% python3 -q
>>> import numpy as np
>>> np.set_printoptions(suppress=True, linewidth=140)
>>> tidy = lambda a: np.round(a, 2) + 0
>>> E = np.loadtxt("arr.csv", delimiter=",")
>>> print(E)
[[ 1.  0.  0.  0.  0.  0.  0.  0.  0.  0.  0.  0.  0.  0.]
 [ 0.  1.  0.  0.  0.  0.  0.  0.  0.  0.  0.  0.  0.  0.]
 [-1.  0.  1.  0.  0.  0.  0.  0.  0.  0.  0.  0.  0.  0.]
 [-1.  1.  2.  1.  0.  0.  0.  0.  0.  0.  0.  0.  0.  0.]
 [-2.  2. -2. -2.  1.  0.  0.  0.  0.  0.  0.  0.  0.  0.]
 [-2. -2.  0.  0.  0.  1.  0.  0.  0.  0.  0.  0.  0.  0.]
 [-1. -2. -1.  2.  1. -2.  1.  0.  0.  0.  0.  0.  0.  0.]
 [-1. -1.  2. -1. -2.  0.  0.  1.  0.  0.  0.  0.  0.  0.]
 [ 2.  0. -2.  1. -2.  1. -1.  1.  1.  0.  0.  0.  0.  0.]
 [-2.  2.  2.  2.  0.  2.  1.  2.  2.  1.  0.  0.  0.  0.]
 [ 2.  1.  2.  2. -1.  1. -2.  2. -2.  0.  1.  0.  0.  0.]
 [-1.  2. -1. -2.  1. -1. -1. -2.  2.  2.  1.  1.  0.  0.]
 [ 2. -2.  1.  0. -1.  0. -1.  1. -1. -1.  1. -2.  1.  0.]
 [ 2. -2.  0.  1. -2. -1.  2.  1.  2. -2.  1. -1. -1.  1.]]
>>> print(np.unravel_index(np.abs(E).argmax(), E.shape))
(np.int64(3), np.int64(2))
>>> print(tidy(E.mean(axis=0)))
[-0.14  0.    0.29  0.29 -0.36  0.07 -0.07  0.43  0.29  0.    0.29 -0.14  0.    0.07]
>>> print(E.shape)
(14, 14)
>>> theta = np.radians(135)
>>> Rm = np.eye(14)
>>> Rm[3, 3] = Rm[5, 5] = np.cos(theta)
>>> Rm[3, 5], Rm[5, 3] = -np.sin(theta), np.sin(theta)
>>> other = E @ Rm.T
>>> print(tidy(np.abs(other - E).max(axis=0)))
[0.   0.   0.   4.83 0.   4.83 0.   0.   0.   0.   0.   0.   0.   0.  ]
>>> print(np.allclose(E @ E.T, other @ other.T))
True
>>> rng = np.random.default_rng(38173)
>>> idx = rng.integers(0, 3, 9)
>>> data = np.array([[1, 3, 1, 2, 2, 1, 1, 0, 1],
...     [2, 2, 1, 2, 0, 3, 1, 2, 3],
...     [1, 1, 1, 3, 2, 1, 3, 1, 0],
...     [3, 3, 1, 0, 1, 1, 0, 0, 0],
...     [0, 0, 3, 0, 1, 0, 2, 3, 2],
...     [2, 0, 3, 3, 3, 3, 1, 2, 1],
...     [0, 3, 3, 0, 3, 1, 3, 1, 0],
...     [3, 3, 3, 2, 1, 1, 3, 1, 3],
...     [2, 0, 2, 1, 2, 2, 3, 3, 0]]) * (idx[:, None] == idx)
>>> print(data)
[[1 0 0 2 2 0 0 0 0]
 [0 2 0 0 0 0 1 0 0]
 [0 0 1 0 0 1 0 1 0]
 [3 0 0 0 1 0 0 0 0]
 [0 0 0 0 1 0 0 0 0]
 [0 0 3 0 0 3 0 2 1]
 [0 3 0 0 0 0 3 0 0]
 [0 0 3 0 0 1 0 1 3]
 [0 0 2 0 0 2 0 3 0]]
>>> x = np.array([2, -5, -1, -5, 4, -5, 4, 0, 5])
>>> target = data @ x
>>> print(target)
[  0  -6  -6  10   4 -13  -3   7 -12]
>>> print(tidy(np.linalg.solve(data, data[:, 5])))
[0. 0. 0. 0. 0. 1. 0. 0. 0.]
>>> print(tidy(np.linalg.det(data)))
36.0
>>> print((np.linalg.matrix_power((data != 0) + (data.T != 0) + np.eye(9), 9) > 0).astype(int))
[[1 0 0 1 1 0 0 0 0]
 [0 1 0 0 0 0 1 0 0]
 [0 0 1 0 0 1 0 1 1]
 [1 0 0 1 1 0 0 0 0]
 [1 0 0 1 1 0 0 0 0]
 [0 0 1 0 0 1 0 1 1]
 [0 1 0 0 0 0 1 0 0]
 [0 0 1 0 0 1 0 1 1]
 [0 0 1 0 0 1 0 1 1]]
>>> print(tidy(np.abs(np.linalg.eigvals(data)).max()))
6.42
>>> print(data @ data)
[[ 7  0  0  2  6  0  0  0  0]
 [ 0  7  0  0  0  0  5  0  0]
 [ 0  0  7  0  0  5  0  4  4]
 [ 3  0  0  6  7  0  0  0  0]
 [ 0  0  0  0  1  0  0  0  0]
 [ 0  0 20  0  0 16  0 14  9]
 [ 0 15  0  0  0  0 12  0  0]
 [ 0  0 15  0  0 13  0 15  4]
 [ 0  0 17  0  0 11  0  9 11]]
>>> print(np.allclose(data, data.T))
False
>>> print((data + data.T) / 2)
[[1.  0.  0.  2.5 1.  0.  0.  0.  0. ]
 [0.  2.  0.  0.  0.  0.  2.  0.  0. ]
 [0.  0.  1.  0.  0.  2.  0.  2.  1. ]
 [2.5 0.  0.  0.  0.5 0.  0.  0.  0. ]
 [1.  0.  0.  0.5 1.  0.  0.  0.  0. ]
 [0.  0.  2.  0.  0.  3.  0.  1.5 1.5]
 [0.  2.  0.  0.  0.  0.  3.  0.  0. ]
 [0.  0.  2.  0.  0.  1.5 0.  1.  3. ]
 [0.  0.  1.  0.  0.  1.5 0.  3.  0. ]]
>>> A = np.loadtxt("data.csv", delimiter=",")
>>> print(A)
[[-3.65 -3.3   1.7  -1.65  2.35  2.    2.35 -3.3   3.7  -2.65 -0.3  -2.65 -5.  ]
 [-4.33 -4.67  0.33 -2.33  1.67  2.    1.67 -4.67  2.33 -3.33 -1.67 -3.33 -5.  ]
 [-4.84 -5.68 -0.68 -2.84  1.16  2.    1.16 -5.68  1.32 -3.84 -2.68 -3.84 -5.  ]
 [-4.85 -5.71 -0.71 -2.85  1.15  2.    1.15 -5.71  1.29 -3.85 -2.71 -3.85 -5.  ]
 [-2.51 -1.03  3.97 -0.51  3.49  2.    3.49 -1.03  5.97 -1.51  1.97 -1.51 -5.  ]
 [-3.01 -2.03  2.97 -1.01  2.99  2.    2.99 -2.03  4.97 -2.01  0.97 -2.01 -5.  ]
 [-5.05 -6.1  -1.1  -3.05  0.95  2.    0.95 -6.1   0.9  -4.05 -3.1  -4.05 -5.  ]
 [-3.7  -3.39  1.61 -1.7   2.3   2.    2.3  -3.39  3.61 -2.7  -0.39 -2.7  -5.  ]
 [-3.49 -2.99  2.01 -1.49  2.51  2.    2.51 -2.99  4.01 -2.49  0.01 -2.49 -5.  ]
 [-3.24 -2.49  2.51 -1.24  2.76  2.    2.76 -2.49  4.51 -2.24  0.51 -2.24 -5.  ]
 [-2.67 -1.34  3.66 -0.67  3.33  2.    3.33 -1.34  5.66 -1.67  1.66 -1.67 -5.  ]
 [-3.6  -3.19  1.81 -1.6   2.4   2.    2.4  -3.19  3.81 -2.6  -0.19 -2.6  -5.  ]
 [-3.27 -2.55  2.45 -1.27  2.73  2.    2.73 -2.55  4.45 -2.27  0.45 -2.27 -5.  ]
 [-5.22 -6.44 -1.44 -3.22  0.78  2.    0.78 -6.44  0.56 -4.22 -3.44 -4.22 -5.  ]
 [-3.96 -3.92  1.08 -1.96  2.04  2.    2.04 -3.92  3.08 -2.96 -0.92 -2.96 -5.  ]
 [-4.59 -5.19 -0.19 -2.59  1.41  2.    1.41 -5.19  1.81 -3.59 -2.19 -3.59 -5.  ]
 [-3.82 -3.64  1.36 -1.82  2.18  2.    2.18 -3.64  3.36 -2.82 -0.64 -2.82 -5.  ]
 [-5.21 -6.41 -1.41 -3.21  0.79  2.    0.79 -6.41  0.59 -4.21 -3.41 -4.21 -5.  ]
 [-3.42 -2.84  2.16 -1.42  2.58  2.    2.58 -2.84  4.16 -2.42  0.16 -2.42 -5.  ]]
>>> rank = np.linalg.matrix_rank(A)
>>> print(rank)
3
>>> ns = np.linalg.svd(A)[2][rank:].T
>>> print([int(np.linalg.matrix_rank(A[:i])) for i in range(1, len(A) + 1)])
[1, 2, 3, 3, 3, 3, 3, 3, 3, 3, 3, 3, 3, 3, 3, 3, 3, 3, 3]
>>> other = E[0, 0] * E[1:] - np.outer(E[1:, 0], E[0])
>>> print(other)
[[ 0.  1.  0.  0.  0.  0.  0.  0.  0.  0.  0.  0.  0.  0.]
 [ 0.  0.  1.  0.  0.  0.  0.  0.  0.  0.  0.  0.  0.  0.]
 [ 0.  1.  2.  1.  0.  0.  0.  0.  0.  0.  0.  0.  0.  0.]
 [ 0.  2. -2. -2.  1.  0.  0.  0.  0.  0.  0.  0.  0.  0.]
 [ 0. -2.  0.  0.  0.  1.  0.  0.  0.  0.  0.  0.  0.  0.]
 [ 0. -2. -1.  2.  1. -2.  1.  0.  0.  0.  0.  0.  0.  0.]
 [ 0. -1.  2. -1. -2.  0.  0.  1.  0.  0.  0.  0.  0.  0.]
 [ 0.  0. -2.  1. -2.  1. -1.  1.  1.  0.  0.  0.  0.  0.]
 [ 0.  2.  2.  2.  0.  2.  1.  2.  2.  1.  0.  0.  0.  0.]
 [ 0.  1.  2.  2. -1.  1. -2.  2. -2.  0.  1.  0.  0.  0.]
 [ 0.  2. -1. -2.  1. -1. -1. -2.  2.  2.  1.  1.  0.  0.]
 [ 0. -2.  1.  0. -1.  0. -1.  1. -1. -1.  1. -2.  1.  0.]
 [ 0. -2.  0.  1. -2. -1.  2.  1.  2. -2.  1. -1. -1.  1.]]
>>> print(np.linalg.matrix_rank(other), np.linalg.matrix_rank(E))
13 14
>>> print(E[:, 0] / E[0, 0])
[ 1.  0. -1. -1. -2. -2. -1. -1.  2. -2.  2. -1.  2.  2.]
>>> F = np.loadtxt("run5.csv", delimiter=",")
>>> print(tidy(F))
[[ 11.09   8.32   8.26   2.43  12.08   5.29  -2.38]
 [  6.97   4.27   6.12   0.2    3.38   2.98  -5.01]
 [  5.3   -0.89   3.59   2.78   4.04   3.82   0.52]
 [  4.82   9.83   3.32  -4.13   0.56   2.55  -2.59]
 [  3.78   3.87   6.05   2.77   3.92   1.6   -5.4 ]
 [  5.3    0.34   5.56   3.43   4.39   2.84  -3.29]
 [ -4.67  -3.84  -1.3    0.93  -7.05  -0.44  -0.14]
 [  0.57   2.39  -0.67  -1.25  -1.34   2.51   3.54]
 [ -0.04  -0.87   2.05   5.51   4.1    2.02   2.04]
 [ -0.18  -1.56   1.51   2.44  -0.83   1.35  -0.3 ]
 [ -4.59   7.43  -0.16   1.95   1.52   0.03   2.46]
 [  5.31  -0.64   5.01   4.92   6.43   3.54  -0.67]
 [  2.37   5.69   3.95  -0.63   0.16   1.19  -4.44]
 [  0.49   2.88   3.29   2.66   1.89   1.06  -2.21]
 [  6.99   6.42   8.04   3.33   8.23   2.82  -5.65]
 [  0.43   2.18   1.76   1.    -0.03   1.48  -0.43]
 [  2.46  -1.68   3.7    6.32   6.02   2.79   0.91]
 [  4.     2.16   3.45   2.52   4.56   3.2    0.47]
 [ -0.22  -0.41   0.75   2.48   0.57   1.91   2.07]
 [  2.84   8.06   2.74  -0.01   4.13   2.62   0.65]
 [  1.71   3.58   1.31  -0.46   0.32   2.32   0.97]
 [  1.04   8.91  -2.31 -10.34  -9.08   1.81   0.88]
 [ 12.46   4.09   6.96   3.26  12.8    6.95   1.57]
 [  2.42  -0.83   4.4    4.2    2.78   1.79  -2.85]
 [ -1.06  -1.45   3.09   5.82   2.36   0.71  -1.51]
 [  3.97   4.37   0.9   -4.15  -2.24   3.11   0.58]
 [  4.89  -2.72   3.19   2.06   1.58   3.46  -0.33]
 [  1.38   8.28   2.06  -0.84   2.07   1.87   0.11]
 [  1.4    3.19   3.89   3.41   3.71   1.52  -1.88]
 [ -4.29  -3.63  -0.63   4.65  -1.32   0.45   2.62]
 [  2.11   6.25   3.42   3.42   6.92   2.53   1.22]
 [  6.8    7.87   7.57   1.17   6.06   2.49  -6.45]
 [  3.02   2.68  -1.27  -8.01  -8.63   2.64   0.34]
 [  6.56   8.2    9.99   5.66  11.1    2.07  -7.87]
 [  1.88   5.35   5.04   4.85   7.02   1.68  -1.93]
 [ -0.88   1.63   3.95   3.69   0.74  -0.08  -4.61]
 [  4.34   4.66   2.55  -1.45   1.22   3.08  -0.22]
 [ -1.95  -1.18   2.24   3.74  -0.89   0.1   -2.37]
 [  1.    -0.23   2.23   4.34   3.65   2.31   1.62]
 [  8.32   6.75   6.72   1.32   7.7    4.    -3.04]
 [  4.09  10.21   2.66  -2.77   2.7    2.9   -0.03]
 [  1.1   -2.62   6.35  10.05   7.71   1.17  -3.51]]
>>> print([round(float(x), 2) for x in np.linalg.svd(F, compute_uv=False)[:3]])
[59.14, 33.16, 17.64]
>>> print(tidy(np.linalg.norm(F, 2) / np.linalg.norm(F)))
0.81
>>> print(np.linalg.matrix_rank(F, rtol=0.1))
5
